$ ipython --no-banner

In [1]: import numpy as np

In [2]: np.set_printoptions(precision=2, suppress=True, linewidth=200, sign=" ")

In [3]: def tidy(a):
   ...:     return np.round(a, 2) + 0
   ...: 

In [4]: m1 = np.load("dump.npy")

In [5]: m1
Out[5]: 
array([[ 0.4 , -0.5 , -0.5 ,  0.3 ,  2.  ,  0.4 , -1.1 , -1.2 ],
       [-1.7 ,  1.7 , -0.7 ,  0.2 ,  0.3 ,  1.  , -2.7 , -0.5 ],
       [-1.7 ,  0.8 , -0.9 , -1.  ,  1.1 , -1.3 ,  0.3 , -1.8 ],
       [ 0.3 ,  0.2 , -0.7 ,  0.1 , -0.6 ,  0.9 , -2.1 , -0.3 ],
       [ 0.1 ,  0.1 ,  1.  ,  0.7 ,  0.6 ,  1.2 , -0.3 ,  1.4 ],
       [-1.7 ,  0.77, -0.88, -0.97,  1.11, -1.32,  0.31, -1.83],
       [-1.8 , -1.1 ,  1.1 ,  0.2 , -2.9 , -0.1 ,  0.9 , -0.5 ],
       [ 0.3 ,  0.4 , -0.1 , -0.9 , -0.7 ,  0.9 , -1.8 , -2.4 ]])

In [6]: U, s, VT = np.linalg.svd(m1)

In [7]: np.argmax(s[:-1] / (s[1:] + 1e-6)) + 1
Out[7]: np.int64(7)

In [8]: Y = U[:, :7] @ np.diag(s[:7]) @ VT[:7]

In [9]: tidy(np.linalg.norm(m1 - Y, 2)), tidy(s[7])
Out[9]: (np.float64(0.01), np.float64(0.01))

In [10]: np.linalg.matrix_rank(m1, rtol=0.05)
Out[10]: np.int64(6)

In [11]: Q, vecs = np.linalg.qr(m1[:, :2])[0], np.linalg.qr(m1[:, 2:])[0]

In [12]: s = np.linalg.svd(Q.T @ vecs, compute_uv=False)

In [13]: tidy(np.degrees(np.arccos(s.clip(0, 1))))
Out[13]: array([  2.03,  11.39])

In [14]: (s > 0.9).sum()
Out[14]: np.int64(2)

In [15]: print(tidy(np.linalg.norm(Q @ Q.T - vecs @ vecs.T, 2)))
1.0

In [16]: x0 = np.array([5, -5, -1, 3, 5, -4, -1, 4])

In [17]: h1 = np.maximum(m1 @ x0, 0)

In [18]: np.flatnonzero(h1 > 1e-9)
Out[18]: array([ 0,  4])

In [19]: tidy(np.maximum(m1 @ (3 * x0), 0))
Out[19]: array([ 31.8,   0. ,   0. ,   0. ,  15.6,   0. ,   0. ,   0. ])

In [20]: m1 * (h1 > 1e-9)[:, None]
Out[20]: 
array([[ 0.4, -0.5, -0.5,  0.3,  2. ,  0.4, -1.1, -1.2],
       [-0. ,  0. , -0. ,  0. ,  0. ,  0. , -0. , -0. ],
       [-0. ,  0. , -0. , -0. ,  0. , -0. ,  0. , -0. ],
       [ 0. ,  0. , -0. ,  0. , -0. ,  0. , -0. , -0. ],
       [ 0.1,  0.1,  1. ,  0.7,  0.6,  1.2, -0.3,  1.4],
       [-0. ,  0. , -0. , -0. ,  0. , -0. ,  0. , -0. ],
       [-0. , -0. ,  0. ,  0. , -0. , -0. ,  0. , -0. ],
       [ 0. ,  0. , -0. , -0. , -0. ,  0. , -0. , -0. ]])

In [21]: tidy(np.maximum(m1 @ x0, 0) - np.maximum(-m1 @ x0, 0))
Out[21]: array([ 10.6 , -17.5 , -11.4 ,  -4.2 ,   5.2 , -11.18, -21.  , -18.  ])

In [22]: t = np.radians(60)

In [23]: r_ = np.eye(8)

In [24]: r_[5, 5] = r_[7, 7] = np.cos(t)

In [25]: r_[5, 7], r_[7, 5] = -np.sin(t), np.sin(t)

In [26]: tidy(r_)
Out[26]: 
array([[ 1.  ,  0.  ,  0.  ,  0.  ,  0.  ,  0.  ,  0.  ,  0.  ],
       [ 0.  ,  1.  ,  0.  ,  0.  ,  0.  ,  0.  ,  0.  ,  0.  ],
       [ 0.  ,  0.  ,  1.  ,  0.  ,  0.  ,  0.  ,  0.  ,  0.  ],
       [ 0.  ,  0.  ,  0.  ,  1.  ,  0.  ,  0.  ,  0.  ,  0.  ],
       [ 0.  ,  0.  ,  0.  ,  0.  ,  1.  ,  0.  ,  0.  ,  0.  ],
       [ 0.  ,  0.  ,  0.  ,  0.  ,  0.  ,  0.5 ,  0.  , -0.87],
       [ 0.  ,  0.  ,  0.  ,  0.  ,  0.  ,  0.  ,  1.  ,  0.  ],
       [ 0.  ,  0.  ,  0.  ,  0.  ,  0.  ,  0.87,  0.  ,  0.5 ]])

In [27]: Y = m1 @ r_.T

In [28]: print(tidy(np.linalg.svd(m1, compute_uv=False)), tidy(np.linalg.svd(Y, compute_uv=False)))
[ 5.73  4.73  4.12  2.75  1.66  1.14  0.2   0.01] [ 5.73  4.73  4.12  2.75  1.66  1.14  0.2   0.01]

In [29]: np.allclose(m1 @ m1.T, Y @ Y.T)
Out[29]: True

In [30]: tidy(np.linalg.det(r_)), np.trace(r_)
Out[30]: (np.float64(1.0), np.float64(7.0))

In [31]: tidy(np.abs(Y - m1).max(axis=0))
Out[31]: array([ 0.  ,  0.  ,  0.  ,  0.  ,  0.  ,  2.24,  0.  ,  1.98])

In [32]: X = np.array([[4, 4, 4, 4, 4, 4],
    ...:     [4, 8, 8, 8, 8, 8],
    ...:     [4, 8, 12, 12, 12, 12],
    ...:     [4, 8, 12, 16, 16, 16],
    ...:     [4, 8, 12, 16, 20, 20],
    ...:     [4, 8, 12, 16, 20, 24]])

In [33]: # symmetric, so the eigenvalues are real

In [34]: rng = np.random.default_rng(95582)

In [35]: lab = rng.permutation(6)

In [36]: lab
Out[36]: array([ 2,  4,  5,  1,  3,  0])

In [37]: Y = X[lab][:, lab]

In [38]: tidy(np.linalg.det(Y)), tidy(np.linalg.det(X[lab]))
Out[38]: (np.float64(4096.0), np.float64(4096.0))

In [39]: np.trace(Y)
Out[39]: np.int64(84)

In [40]: print(np.allclose(Y, X))
False

In [41]: Y = X / np.linalg.norm(X, axis=1, keepdims=True)

In [42]: cov = Y @ Y.T

In [43]: np.argwhere(np.triu(np.abs(cov) > 0.95, 1))
Out[43]: 
array([[ 0,  1],
       [ 0,  2],
       [ 1,  2],
       [ 1,  3],
       [ 1,  4],
       [ 2,  3],
       [ 2,  4],
       [ 2,  5],
       [ 3,  4],
       [ 3,  5],
       [ 4,  5]])

In [44]: tidy(cov[4])
Out[44]: array([ 0.91,  0.95,  0.98,  0.99,  1.  ,  1.  ])

In [45]: L = np.linalg.cholesky(X)

In [46]: tidy(X / np.sqrt(np.outer(np.diag(X), np.diag(X))))
Out[46]: 
array([[ 1.  ,  0.71,  0.58,  0.5 ,  0.45,  0.41],
       [ 0.71,  1.  ,  0.82,  0.71,  0.63,  0.58],
       [ 0.58,  0.82,  1.  ,  0.87,  0.77,  0.71],
       [ 0.5 ,  0.71,  0.87,  1.  ,  0.89,  0.82],
       [ 0.45,  0.63,  0.77,  0.89,  1.  ,  0.91],
       [ 0.41,  0.58,  0.71,  0.82,  0.91,  1.  ]])

In [47]: print(np.prod(np.diag(L)) ** 2, tidy(np.linalg.det(X)))
4096.0 4096.0

In [48]: F = np.array([[0, 2, 5, -3],
    ...:     [-3, -1, -5, -4],
    ...:     [-5, 2, 2, -1],
    ...:     [-2, -3, 1, 5],
    ...:     [1, 2, 3, -1]])

In [49]: F[:, 3] = -3 * F[:, 1]

In [50]: F
Out[50]: 
array([[ 0,  2,  5, -6],
       [-3, -1, -5,  3],
       [-5,  2,  2, -6],
       [-2, -3,  1,  9],
       [ 1,  2,  3, -6]])

In [51]: Y = F / np.sqrt((F ** 2).mean(axis=1, keepdims=True))

In [52]: tidy(Y[1])
Out[52]: array([-0.9 , -0.3 , -1.51,  0.9 ])

In [53]: np.linalg.matrix_rank(F - F.mean(axis=1, keepdims=True))
Out[53]: np.int64(3)

In [54]: Y = m1 / np.sqrt((m1 ** 2).mean(axis=1, keepdims=True))

In [55]: print(np.linalg.matrix_rank(Y) == np.linalg.matrix_rank(m1))
True

In [56]: print(np.linalg.matrix_rank(m1 - m1.mean(axis=1, keepdims=True)))
7

In [57]: tidy(Y[7])
Out[57]: array([ 0.25,  0.34, -0.08, -0.75, -0.59,  0.75, -1.51, -2.01])

In [58]: Y = np.array([[2, -2], [2, -4]])

In [59]: basis = np.array([[2, 1], [2, 3]])

In [60]: E = np.kron(Y, basis)

In [61]: E
Out[61]: 
array([[  4,   2,  -4,  -2],
       [  4,   6,  -4,  -6],
       [  4,   2,  -8,  -4],
       [  4,   6,  -8, -12]])

In [62]: cov = E.T @ E

In [63]: (E @ E.T).shape
Out[63]: (4, 4)

In [64]: print(cov)
[[  64   64  -96  -96]
 [  64   80  -96 -120]
 [ -96  -96  160  160]
 [ -96 -120  160  200]]

In [65]: print(np.linalg.matrix_rank(cov))
4

In [66]: tidy(np.linalg.svd(E, compute_uv=False) ** 2)
Out[66]: array([ 467.79,   25.71,    9.96,    0.55])

In [67]: evals, vecs = np.linalg.eig(E)

In [68]: tidy(np.sort(np.linalg.eigvals(E @ E)))
Out[68]: array([   1.53,   10.47,   24.45,  167.55])

In [69]: tidy(evals)
Out[69]: array([-12.94,   4.94,   1.24,  -3.24])

In [70]: r0 = np.array([4, 3, 6, 4])

In [71]: Y = E + np.outer(r0, np.eye(4)[2])

In [72]: np.linalg.matrix_rank(Y - E)
Out[72]: np.int64(1)

In [73]: Y
Out[73]: 
array([[  4.,   2.,   0.,  -2.],
       [  4.,   6.,  -1.,  -6.],
       [  4.,   2.,  -2.,  -4.],
       [  4.,   6.,  -4., -12.]])

In [74]: tidy(np.linalg.det(Y) / np.linalg.det(E)), tidy(1 + np.linalg.solve(E, r0)[2])
Out[74]: (np.float64(0.38), np.float64(0.38))

In [75]: A = np.load("arr.npy")

In [76]: print(tidy(A))
[[ 1.    0.02  0.02 -0.02 -0.02 -0.02]
 [ 0.02  0.76 -0.17  0.23  0.26  0.19]
 [ 0.02 -0.17  0.88  0.16  0.18  0.13]
 [-0.02  0.23  0.16  0.79 -0.24 -0.18]
 [-0.02  0.26  0.18 -0.24  0.72 -0.2 ]
 [-0.02  0.19  0.13 -0.18 -0.2   0.85]]

In [77]: # equal to its transpose

In [78]: rank = np.linalg.matrix_rank(A)

In [79]: rank
Out[79]: np.int64(5)

In [80]: ns = np.linalg.svd(A)[2][rank:].T

In [81]: print(ns.shape)
(6, 1)

In [82]: np.allclose(A @ ns, 0)
Out[82]: True

In [83]: tidy(ns[:, 0] / ns[np.abs(ns[:, 0]).round(6).argmax(), 0])
Out[83]: array([ 0.08, -0.94, -0.65,  0.87,  1.  ,  0.74])

In [84]: tidy(ns @ ns.T)
Out[84]: 
array([[ 0.  , -0.02, -0.02,  0.02,  0.02,  0.02],
       [-0.02,  0.24,  0.17, -0.23, -0.26, -0.19],
       [-0.02,  0.17,  0.12, -0.16, -0.18, -0.13],
       [ 0.02, -0.23, -0.16,  0.21,  0.24,  0.18],
       [ 0.02, -0.26, -0.18,  0.24,  0.28,  0.2 ],
       [ 0.02, -0.19, -0.13,  0.18,  0.2 ,  0.15]])

In [85]: print([int(np.linalg.matrix_rank(np.delete(A, i, axis=0))) for i in range(6)])
[5, 5, 5, 5, 5, 5]

In [86]: [int(np.linalg.matrix_rank(A[:, :j + 1])) for j in range(6)]
Out[86]: [1, 2, 3, 4, 5, 5]

In [87]: [int(np.linalg.matrix_rank(A[:i])) for i in range(1, len(A) + 1)]
Out[87]: [1, 2, 3, 4, 5, 5]

In [88]: evals, vecs = np.linalg.eigh(A)

In [89]: x0 = np.array([-3, 2, 1, 1, 2, 1])

In [90]: tidy(x0 @ A @ x0)
Out[90]: np.float64(19.81)

In [91]: tidy(vecs * np.maximum(evals, 0) @ vecs.T)
Out[91]: 
array([[ 1.  ,  0.02,  0.02, -0.02, -0.02, -0.02],
       [ 0.02,  0.76, -0.17,  0.23,  0.26,  0.19],
       [ 0.02, -0.17,  0.88,  0.16,  0.18,  0.13],
       [-0.02,  0.23,  0.16,  0.79, -0.24, -0.18],
       [-0.02,  0.26,  0.18, -0.24,  0.72, -0.2 ],
       [-0.02,  0.19,  0.13, -0.18, -0.2 ,  0.85]])

In [92]: W0 = np.array([[3.0, 0.0, 0.0, 0.0, 0.0],
    ...:     [0.0, 3.0, 2.0, 2.0, 2.0],
    ...:     [0.0, 2.0, 3.0, 2.0, 2.0],
    ...:     [0.0, 2.0, 2.0, 3.0, 2.0],
    ...:     [0.0, 2.0, 2.0, 2.0, 3.0]])

In [93]: W0
Out[93]: 
array([[ 3.,  0.,  0.,  0.,  0.],
       [ 0.,  3.,  2.,  2.,  2.],
       [ 0.,  2.,  3.,  2.,  2.],
       [ 0.,  2.,  2.,  3.,  2.],
       [ 0.,  2.,  2.,  2.,  3.]])

In [94]: P = np.triu(np.array([[0, 3, -3, 1, 3],
    ...:     [-2, -3, -3, 3, -2],
    ...:     [1, 0, 3, 1, -3],
    ...:     [1, 2, 2, -3, 2],
    ...:     [3, -1, 2, 3, -3]]), 1) + np.eye(5)

In [95]: Y = P @ W0 @ np.linalg.inv(P)

In [96]: np.linalg.matrix_rank(Y)
Out[96]: np.int64(5)

In [97]: P @ W0 - W0 @ P
Out[97]: 
array([[  0.,   2.,  14.,   6.,   2.],
       [  0.,  -4.,   2., -12.,   2.],
       [  0.,  -4.,   2., -12.,   2.],
       [  0.,   4.,  10.,  -4.,  10.],
       [  0.,   0.,   6.,  -8.,   6.]])

In [98]: P = np.triu(np.array([[2, 3, 0, 1], [0, 4, 0, 1], [1, 3, 2, 1], [5, 3, 5, 0]]), 1) + np.eye(4)

In [99]: Y = P @ E @ np.linalg.inv(P)

In [100]: tidy(np.poly(Y))
Out[100]: array([   1.,   10.,  -52., -160.,  256.])

In [101]: tidy(np.linalg.det(Y))
Out[101]: np.float64(256.0)

In [102]: print(np.trace(Y), np.trace(E))
-10.0 -10

In [103]: M = np.array([[-2, -9, -2, -9],
     ...:     [-7, -3, -7, -3],
     ...:     [-2, -9, -2, -9],
     ...:     [-7, -3, -7, -3]])

In [104]: # column 2 repeats column 0

In [105]: print(np.trace(M))
-10

In [106]: tidy(np.linalg.det(M))
Out[106]: np.float64(0.0)

In [107]: (M - M.T) / 2
Out[107]: 
array([[ 0., -1.,  0., -1.],
       [ 1.,  0.,  1.,  0.],
       [ 0., -1.,  0., -1.],
       [ 1.,  0.,  1.,  0.]])

In [108]: print(tidy(np.sort(np.abs(np.linalg.eigvals(M)))))
[  0.     0.    10.91  20.91]

In [109]: tidy(np.abs(np.linalg.eigvals(M)).max())
Out[109]: np.float64(20.91)

In [110]: x0 = np.array([1, 4, -2, 2])

In [111]: h1 = np.maximum(M @ x0, 0)

In [112]: M.T @ h1
Out[112]: array([ 0,  0,  0,  0])

In [113]: h1
Out[113]: array([ 0,  0,  0,  0])

In [114]: np.maximum(M @ (3 * x0), 0)
Out[114]: array([ 0,  0,  0,  0])

In [115]: np.abs(np.diag(np.linalg.qr(M)[1])) > 1e-9
Out[115]: array([ True,  True, False, False])

In [116]: np.linalg.lstsq(M[:-1].T, M[-1])[2]
Out[116]: np.int32(2)

In [117]: tidy(M @ np.linalg.pinv(M) @ M)
Out[117]: 
array([[-2., -9., -2., -9.],
       [-7., -3., -7., -3.],
       [-2., -9., -2., -9.],
       [-7., -3., -7., -3.]])

In [118]: tidy(np.linalg.eigvals(M).sum().real)
Out[118]: np.float64(-10.0)

In [119]: print(np.einsum("ii->", M))
-10

In [120]: print(np.kron(np.eye(2, dtype=int), M))
[[-2 -9 -2 -9  0  0  0  0]
 [-7 -3 -7 -3  0  0  0  0]
 [-2 -9 -2 -9  0  0  0  0]
 [-7 -3 -7 -3  0  0  0  0]
 [ 0  0  0  0 -2 -9 -2 -9]
 [ 0  0  0  0 -7 -3 -7 -3]
 [ 0  0  0  0 -2 -9 -2 -9]
 [ 0  0  0  0 -7 -3 -7 -3]]

In [121]: data = np.diag(np.array([4, 1, 2]))

In [122]: print(data)
[[ 4  0  0]
 [ 0  1  0]
 [ 0  0  2]]

In [123]: data @ data
Out[123]: 
array([[ 16,   0,   0],
       [  0,   1,   0],
       [  0,   0,   4]])

In [124]: print(np.linalg.matrix_rank(data - data[0, 0] * np.eye(3)))
2

In [125]: L = np.linalg.cholesky(data)

In [126]: tidy(L)
Out[126]: 
array([[ 2.  ,  0.  ,  0.  ],
       [ 0.  ,  1.  ,  0.  ],
       [ 0.  ,  0.  ,  1.41]])

In [127]: np.linalg.eigvalsh(data).min() > 0
Out[127]: np.True_

In [128]: print(tidy(L @ L.T))
[[ 4.  0.  0.]
 [ 0.  1.  0.]
 [ 0.  0.  2.]]

In [129]: data / np.sqrt(np.outer(np.diag(data), np.diag(data)))
Out[129]: 
array([[ 1.,  0.,  0.],
       [ 0.,  1.,  0.],
       [ 0.,  0.,  1.]])

In [130]: tidy(np.diag(L) ** 2)
Out[130]: array([ 4.,  1.,  2.])

In [131]: r0, v = L[1], L[2]

In [132]: r0 @ v
Out[132]: np.float64(0.0)

In [133]: pr = (r0 @ v) / (r0 @ r0) * r0

In [134]: tidy(np.linalg.norm(r0 + v) ** 2 + np.linalg.norm(r0 - v) ** 2)
Out[134]: np.float64(6.0)

In [135]: print(np.linalg.matrix_rank(np.outer(r0, v)))
1

In [136]: pr
Out[136]: array([ 0.,  0.,  0.])

In [137]: tidy(np.outer(r0, v))
Out[137]: 
array([[ 0.  ,  0.  ,  0.  ],
       [ 0.  ,  0.  ,  1.41],
       [ 0.  ,  0.  ,  0.  ]])
